>>> import numpy as np
>>> from numpy import linalg as LA
>>> np.set_printoptions(precision=1, suppress=True, linewidth=100, legacy="1.25")
>>> tidy = lambda a: np.round(a, 1) + 0
>>> data = np.array([[0, 0, 2, 1, 0],
...     [2, 1, 0, 1, 2],
...     [2, 0, 0, 1, 0],
...     [2, 2, 1, 1, 2],
...     [1, 2, 2, 0, 2]])
>>> data[:, 2] = 3 * data[:, 1]
>>> print(data)
[[0 0 0 1 0]
 [2 1 3 1 2]
 [2 0 0 1 0]
 [2 2 6 1 2]
 [1 2 6 0 2]]
>>> rank = LA.matrix_rank(data)
>>> rank
4
>>> null = LA.svd(data)[2][rank:].T
>>> tidy(null @ null.T)
array([[ 0. ,  0. ,  0. ,  0. ,  0. ],
       [ 0. ,  0.9, -0.3,  0. ,  0. ],
       [ 0. , -0.3,  0.1,  0. ,  0. ],
       [ 0. ,  0. ,  0. ,  0. ,  0. ],
       [ 0. ,  0. ,  0. ,  0. ,  0. ]])
>>> Uu, sig, VT = LA.svd(data)
>>> evecs = VT[:(sig > 1e-8).sum()]
>>> rng = np.random.default_rng(672)
>>> x = data[1] + 3 * data[3] + rng.integers(2) * np.eye(5)[3]
>>> x
array([ 8.,  7., 21.,  5.,  8.])
>>> print(LA.matrix_rank(np.vstack([data, x])))
4
>>> np.allclose(evecs.T @ evecs @ x, x)
True
>>> Uu, sig, VT = LA.svd(data)
>>> tidy(sig)
array([10.5,  2.7,  0.9,  0.8,  0. ])
>>> B = Uu[:, :4] @ np.diag(sig[:4]) @ VT[:4]
>>> tidy(np.abs(data - B).max())
0.0
>>> tidy(LA.norm(data - B, 2)), tidy(sig[4])
(0.0, 0.0)
>>> tidy(LA.norm(data - B) / LA.norm(data))
0.0
>>> tidy(LA.eigvals(data))
array([ 5.8+0.j, -1. +1.j, -1. -1.j,  0. +0.j,  0.2+0.j])
>>> tidy(LA.det(2 * data)), tidy(LA.det(data))
(0.0, 0.0)
>>> tidy(LA.det(data.T))
0.0
>>> tidy(LA.eigvals(data).sum().real)
4.0
>>> tidy(LA.norm(data, 2) / LA.norm(data))
1.0
>>> print(LA.cond(data) > 100)
True
>>> mat = np.load("block13.npy")
>>> mat
array([[ 0.1, -1.1,  0.3,  2.7],
       [ 1.4,  1.7, -1.8, -0.6],
       [ 1.7, -1.7, -3.1,  0.7],
       [-0.1,  1.1,  0.2,  1.1],
       [-2.7,  1.6,  0.5,  0.2]])
>>> B = np.array([[0, 3, 0], [2, 5, 4]])
>>> cent = np.kron(B, mat)
>>> print(LA.matrix_rank(cent))
8
>>> def softmax(z):
...     e = np.exp(z - z.max(axis=-1, keepdims=True))
...     return e / e.sum(axis=-1, keepdims=True)
... 
>>> tidy(softmax(10 * mat[3]))
array([0. , 0.5, 0. , 0.5])
>>> tidy(softmax(mat[3]))
array([0.1, 0.4, 0.2, 0.4])
>>> print(tidy(softmax(mat[3] + 4)))
[0.1 0.4 0.2 0.4]
>>> S = mat @ mat.T / np.sqrt(4)
>>> tidy(softmax(S + np.triu(np.full(S.shape, -np.inf), 1)))
array([[1. , 0. , 0. , 0. , 0. ],
       [0. , 1. , 0. , 0. , 0. ],
       [0. , 0. , 1. , 0. , 0. ],
       [0.3, 0.2, 0.1, 0.4, 0. ],
       [0. , 0. , 0. , 0. , 1. ]])
